$ ipython --no-banner

In [1]: import numpy as np

In [2]: from numpy import linalg as LA

In [3]: np.set_printoptions(precision=1, suppress=True, linewidth=100, floatmode="fixed")

In [4]: E = np.load("layer14.npy")

In [5]: print(E)
[[ 0  0  0 -1  0  0  0  0]
 [ 0  0  0  0 -3  0  0  0]
 [ 0  0  0  0  0  0  0 -3]
 [ 0  3  0  0  0  0  0  0]
 [ 0  0  0  0  0  0 -1  0]
 [-1  0  0  0  0  0  0  0]
 [ 0  0  0  0  0 -2  0  0]
 [ 0  0  3  0  0  0  0  0]]

In [6]: # 2 groups of indices that never mix

In [7]: q, V = LA.qr(E[:, :6])[0], LA.qr(E[:, 6:])[0]

In [8]: s = LA.svd(q.T @ V, compute_uv=False)

In [9]: print(s)
[0.0 0.0]

In [10]: print((s > 0.9).sum())
0

In [11]: print(round(float(LA.norm(q @ q.T - V @ V.T, 2)), 1))
1.0

In [12]: rng = np.random.default_rng(137)

In [13]: idx = rng.permutation(8)

In [14]: print(idx)
[7 1 3 2 4 6 5 0]

In [15]: Y = E[idx][:, idx]

In [16]: print(np.sort(np.abs(LA.eigvals(Y))))
[1.6 1.6 1.6 1.6 1.6 1.6 3.0 3.0]

In [17]: print(np.allclose(Y, E))
False

In [18]: print(np.trace(Y))
0

In [19]: vec = np.array([0, -3, 1, -3, 0, 2, 5, -4])

In [20]: rhs = E @ vec

In [21]: print(rhs)
[ 3  0 12 -9 -5  0 -4  3]

In [22]: print(LA.solve(E, 4 * rhs))
[ -0.0 -12.0   4.0 -12.0  -0.0   8.0  20.0 -16.0]

In [23]: print(LA.solve(E, E[:, 1]))
[-0.0  1.0  0.0 -0.0 -0.0 -0.0 -0.0 -0.0]

In [24]: ang = np.radians(120)

In [25]: Rm = np.eye(8)

In [26]: Rm[1, 1] = Rm[3, 3] = np.cos(ang)

In [27]: Rm[1, 3], Rm[3, 1] = -np.sin(ang), np.sin(ang)

In [28]: print(Rm)
[[ 1.0  0.0  0.0  0.0  0.0  0.0  0.0  0.0]
 [ 0.0 -0.5  0.0 -0.9  0.0  0.0  0.0  0.0]
 [ 0.0  0.0  1.0  0.0  0.0  0.0  0.0  0.0]
 [ 0.0  0.9  0.0 -0.5  0.0  0.0  0.0  0.0]
 [ 0.0  0.0  0.0  0.0  1.0  0.0  0.0  0.0]
 [ 0.0  0.0  0.0  0.0  0.0  1.0  0.0  0.0]
 [ 0.0  0.0  0.0  0.0  0.0  0.0  1.0  0.0]
 [ 0.0  0.0  0.0  0.0  0.0  0.0  0.0  1.0]]

In [29]: Y = E @ Rm.T

In [30]: print(np.allclose(LA.norm(E, axis=1), LA.norm(Y, axis=1)))
True

In [31]: print(round(float(LA.det(Rm)), 1), np.trace(Rm))
1.0 5.0

In [32]: J = np.load("arr.npy")

In [33]: print(J)
[[ -1.2   1.8   0.0   1.2   0.1  -0.1   0.2  -1.6   0.7]
 [  1.2   1.7   0.2   1.4  -0.7   1.2   0.0  -1.3   0.5]
 [ -2.4  -0.1  -0.4  -0.2   0.1   0.7   2.6   1.4  -0.9]
 [  0.9  -1.7  -1.3  -0.2  -0.7   0.2   0.9   0.0  -0.9]
 [  0.8   0.1  -0.7  -1.4  -2.9  -1.8  -1.3   0.2   1.1]
 [ -0.9   1.0  -0.4  -1.2   0.8   0.4   0.5  -0.6  -0.7]
 [ -1.3  -0.9   0.9   2.5   1.7   1.0   0.4  -0.1  -0.3]
 [ 12.0 -18.0  30.0  30.0  -6.0 -26.0 -24.0  -6.0  18.0]
 [  1.2   1.1  -0.1  -0.1   0.8   0.3   0.5  -1.4   2.0]
 [  0.2  -0.9  -0.3  -0.6   0.5   0.9  -0.7  -1.6   0.3]
 [  0.1   0.6  -0.2  -0.6  -0.4  -0.9   2.2  -1.3  -0.6]
 [  1.7   1.7   1.1  -0.7   1.2   0.9   1.0  -1.2   0.2]
 [  0.5   0.4  -1.2   2.3   0.0   0.1  -0.5  -0.2  -0.2]
 [  0.2  -2.1   1.1  -0.6   1.6   1.6  -0.4  -0.3  -0.3]
 [ -2.5  -0.2   1.1  -1.7   1.3  -1.3  -0.4  -0.7  -1.4]
 [ -0.7   1.0  -0.4   1.4  -1.7   0.7   0.8   1.3   0.5]
 [ -0.5  -1.9  -2.1  -0.6  -0.6  -1.6  -0.3   1.7  -1.9]
 [  0.4   0.3   2.2  -1.0  -0.3  -0.1   0.3   1.0   0.1]
 [ -1.9  -0.8  -1.5  -1.0  -0.5  -0.6   0.2   2.1   2.3]
 [ -0.9   2.1   1.5   0.3   0.0   0.7  -0.4  -0.8   1.3]
 [ -0.7  -0.7   0.2   0.0  -1.0   0.1   1.5   1.3  -0.4]
 [ -0.8   0.7  -0.8  -0.9   1.1  -0.2  -0.7  -0.6  -0.5]
 [ -1.2  -0.1  -0.8   0.5   0.8  -0.8  -2.1   0.0  -1.5]
 [  0.7  -0.7  -0.2   1.2  -2.3   0.2  -0.3   0.3  -0.9]
 [  0.8  -0.8  -0.1   0.6  -2.2  -1.2  -0.7  -1.1  -0.5]
 [ -2.1  -0.5   0.1  -0.1   0.5   0.1   0.1  -0.5  -1.6]
 [ -0.9  -1.7   0.8  -1.8   0.5  -0.5  -1.5  -0.3  -1.5]
 [  0.5  -1.3   2.9   0.2  -1.5   0.8   1.7   0.3  -0.6]
 [ -0.2  -1.4   0.4  -0.8   0.5  -0.7  -1.0   0.2   0.3]
 [  0.6  -2.1   0.4  -0.6   0.4  -0.3  -0.2   1.5   1.8]
 [  0.9  -1.6  -1.3  -0.5   0.3   0.2  -1.0   0.1   0.7]
 [  1.3  -0.2   0.4  -1.3  -0.4   0.9   0.7   0.5   0.3]
 [ -0.2  -0.5   0.9  -0.2  -0.1  -0.7  -0.2   0.1   0.2]
 [ -0.4   0.7  -0.3   0.3  -0.7   1.4   1.2   1.0  -0.1]
 [  0.8   0.6   0.9   0.1   0.3  -1.4   1.4  -1.7  -0.4]
 [ -0.3  -1.1   0.1  -0.9   0.1   1.3  -0.1   1.4  -2.0]]

In [34]: # row 7 is much longer than the rest

In [35]: Xs = J - J.mean(axis=0)

In [36]: Uu, s, Vh = LA.svd(Xs, full_matrices=False)

In [37]: print(np.round(Xs.mean(axis=0), 1) + 0)
[0.0 0.0 0.0 0.0 0.0 0.0 0.0 0.0 0.0]

In [38]: print(s)
[62.0  8.8  7.5  6.7  6.5  5.8  5.6  4.1  2.9]

In [39]: print(round((s ** 2).sum() ** 2 / (s ** 4).sum(), 1))
1.2

In [40]: print((np.sign(Uu[:, 0]) == np.sign(Uu[0, 0])).astype(int))
[1 1 1 1 1 1 1 0 1 1 1 1 1 1 1 1 1 1 1 1 1 1 1 1 1 1 1 1 1 1 1 1 1 1 1 1]
